>>> import numpy as np
>>> import numpy.linalg as la
>>> np.set_printoptions(precision=3, suppress=True, linewidth=200)
>>> def tidy(a):
...     return np.round(a, 3) + 0
... 
>>> Q, _ = la.qr(np.array([[-1.6, -0.9, -1.1, 0.8, -1.4, -0.3, 0.7, 0.5, 0.3],
...     [0.8, 2.5, -2.6, 0.5, -0.3, 0.9, 0.4, -0.7, 0.7],
...     [1.1, -1.7, 0.5, -1.2, -1.5, 0.7, 0.2, -1.5, 0.8],
...     [0.4, 0.9, 1.5, 0.1, -0.1, -0.5, -0.7, -1.0, 0.7],
...     [0.4, 0.6, 1.1, 0.4, -0.9, -0.6, -1.8, -0.3, -1.3],
...     [-0.1, 1.0, -0.3, -1.7, 2.2, 0.2, 1.6, 0.9, 1.1],
...     [-0.1, 0.9, -0.7, 0.0, -0.7, -2.1, 1.1, -0.8, 0.6],
...     [-0.7, -1.1, -0.7, -1.8, 1.0, 1.8, -0.2, 0.5, 1.1],
...     [-0.7, 1.1, -0.6, 1.6, -0.7, 0.6, -0.8, 1.0, 1.1]]))
>>> vals = np.array([6, -9, 0, -2, -1, 2, 4, 5, 2])
>>> J = Q @ np.diag(vals) @ Q.T
>>> tidy(J)
array([[ 3.088, -0.706, -2.327, -0.077, -1.145,  1.122, -0.329,  0.543,  0.838],
       [-0.706, -2.042,  3.516, -0.105, -0.379, -1.734, -1.795,  1.013, -2.838],
       [-2.327,  3.516, -0.815,  1.148,  0.463,  2.165,  0.472, -2.61 ,  1.782],
       [-0.077, -0.105,  1.148,  2.142, -2.03 , -1.539, -1.037,  0.395, -1.531],
       [-1.145, -0.379,  0.463, -2.03 ,  2.242, -0.143, -0.848,  0.433, -0.689],
       [ 1.122, -1.734,  2.165, -1.539, -0.143, -0.15 , -1.173, -1.522,  0.464],
       [-0.329, -1.795,  0.472, -1.037, -0.848, -1.173,  0.467,  0.311, -0.988],
       [ 0.543,  1.013, -2.61 ,  0.395,  0.433, -1.522,  0.311,  1.041,  1.42 ],
       [ 0.838, -2.838,  1.782, -1.531, -0.689,  0.464, -0.988,  1.42 ,  1.027]])
>>> np.unravel_index(np.abs(J).argmax(), J.shape)
(np.int64(1), np.int64(2))
>>> tidy(J.sum(axis=1))
array([ 1.009, -5.07 ,  3.794, -2.634, -2.096, -2.51 , -4.922,  1.023, -0.516])
>>> np.count_nonzero(J)
np.int64(81)
>>> J.shape
(9, 9)
>>> tidy(J.mean(axis=0))
array([ 0.112, -0.563,  0.422, -0.293, -0.233, -0.279, -0.547,  0.114, -0.057])
>>> tidy(J.sum(axis=0))
array([ 1.009, -5.07 ,  3.794, -2.634, -2.096, -2.51 , -4.922,  1.023, -0.516])
>>> tidy(np.abs(J).max())
np.float64(3.516)
>>> F = np.load("data.npy")
>>> F
array([[  4,  -4,   2,  -4,   4,  -2],
       [ -4,   2,   0,   4,  -2,   0],
       [ -2,  -2,   4,   2,   2,  -4],
       [-10,  10,  -5,   2,  -2,   1],
       [ 10,  -5,   0,  -2,   1,   0],
       [  5,   5, -10,  -1,  -1,   2]])
>>> Q, Rm = la.qr(F)
>>> tidy(Q.T @ Q)
array([[1., 0., 0., 0., 0., 0.],
       [0., 1., 0., 0., 0., 0.],
       [0., 0., 1., 0., 0., 0.],
       [0., 0., 0., 1., 0., 0.],
       [0., 0., 0., 0., 1., 0.],
       [0., 0., 0., 0., 0., 1.]])
>>> np.trace(Q @ Q.T)
np.float64(6.0)
>>> tidy(Q @ Rm)
array([[  4.,  -4.,   2.,  -4.,   4.,  -2.],
       [ -4.,   2.,   0.,   4.,  -2.,   0.],
       [ -2.,  -2.,   4.,   2.,   2.,  -4.],
       [-10.,  10.,  -5.,   2.,  -2.,   1.],
       [ 10.,  -5.,   0.,  -2.,   1.,   0.],
       [  5.,   5., -10.,  -1.,  -1.,   2.]])
>>> Q.shape, Rm.shape
((6, 6), (6, 6))
>>> u = np.array([3, 0, 0, 1, 3, 3])
>>> Y = F + np.outer(u, np.eye(6)[1])
>>> Y
array([[  4.,  -1.,   2.,  -4.,   4.,  -2.],
       [ -4.,   2.,   0.,   4.,  -2.,   0.],
       [ -2.,  -2.,   4.,   2.,   2.,  -4.],
       [-10.,  11.,  -5.,   2.,  -2.,   1.],
       [ 10.,  -2.,   0.,  -2.,   1.,   0.],
       [  5.,   8., -10.,  -1.,  -1.,   2.]])
